% ipython --no-banner

In [1]: import numpy as np

In [2]: import numpy.linalg as la

In [3]: np.set_printoptions(precision=1, suppress=True, linewidth=120, legacy="1.25")

In [4]: F = np.loadtxt("data.csv", delimiter=",")

In [5]: F
Out[5]: 
array([[3., 0., 0., 0., 0., 0., 0., 0., 0., 0.],
       [0., 2., 0., 0., 0., 0., 0., 0., 0., 0.],
       [0., 0., 1., 0., 0., 0., 0., 0., 0., 0.],
       [0., 0., 0., 1., 0., 0., 0., 0., 0., 0.],
       [0., 0., 0., 0., 1., 0., 0., 0., 0., 0.],
       [0., 0., 0., 0., 0., 3., 0., 0., 0., 0.],
       [0., 0., 0., 0., 0., 0., 3., 0., 0., 0.],
       [0., 0., 0., 0., 0., 0., 0., 1., 0., 0.],
       [0., 0., 0., 0., 0., 0., 0., 0., 3., 0.],
       [0., 0., 0., 0., 0., 0., 0., 0., 0., 3.]])

In [6]: x = np.ones(10)

In [7]: for _ in range(5):
   ...:     x = F @ x
   ...:     x /= la.norm(x)
   ...:     print(round(x @ F @ x, 1))
   ...: 
2.8
2.9
3.0
3.0
3.0

In [8]: x.round(1) + 0
Out[8]: array([0.4, 0.1, 0. , 0. , 0. , 0.4, 0.4, 0. , 0.4, 0.4])

In [9]: left, sig, VT = la.svd(F, full_matrices=False)

In [10]: left.shape, sig.shape, VT.shape
Out[10]: ((10, 10), (10,), (10, 10))

In [11]: np.cumsum(sig ** 2) / np.sum(sig ** 2)
Out[11]: array([0.2, 0.3, 0.5, 0.7, 0.8, 0.9, 0.9, 1. , 1. , 1. ])

In [12]: sig
Out[12]: array([3., 3., 3., 3., 3., 2., 1., 1., 1., 1.])

In [13]: left.T @ F @ VT.T
Out[13]: 
array([[3., 0., 0., 0., 0., 0., 0., 0., 0., 0.],
       [0., 3., 0., 0., 0., 0., 0., 0., 0., 0.],
       [0., 0., 3., 0., 0., 0., 0., 0., 0., 0.],
       [0., 0., 0., 3., 0., 0., 0., 0., 0., 0.],
       [0., 0., 0., 0., 3., 0., 0., 0., 0., 0.],
       [0., 0., 0., 0., 0., 2., 0., 0., 0., 0.],
       [0., 0., 0., 0., 0., 0., 1., 0., 0., 0.],
       [0., 0., 0., 0., 0., 0., 0., 1., 0., 0.],
       [0., 0., 0., 0., 0., 0., 0., 0., 1., 0.],
       [0., 0., 0., 0., 0., 0., 0., 0., 0., 1.]])

In [14]: sig / sig[0]
Out[14]: array([1. , 1. , 1. , 1. , 1. , 0.7, 0.3, 0.3, 0.3, 0.3])

In [15]: VT @ VT.T
Out[15]: 
array([[1., 0., 0., 0., 0., 0., 0., 0., 0., 0.],
       [0., 1., 0., 0., 0., 0., 0., 0., 0., 0.],
       [0., 0., 1., 0., 0., 0., 0., 0., 0., 0.],
       [0., 0., 0., 1., 0., 0., 0., 0., 0., 0.],
       [0., 0., 0., 0., 1., 0., 0., 0., 0., 0.],
       [0., 0., 0., 0., 0., 1., 0., 0., 0., 0.],
       [0., 0., 0., 0., 0., 0., 1., 0., 0., 0.],
       [0., 0., 0., 0., 0., 0., 0., 1., 0., 0.],
       [0., 0., 0., 0., 0., 0., 0., 0., 1., 0.],
       [0., 0., 0., 0., 0., 0., 0., 0., 0., 1.]])

In [16]: np.round(np.sqrt((sig ** 2).sum()), 1), np.round(la.norm(F), 1)
Out[16]: (7.3, 7.3)
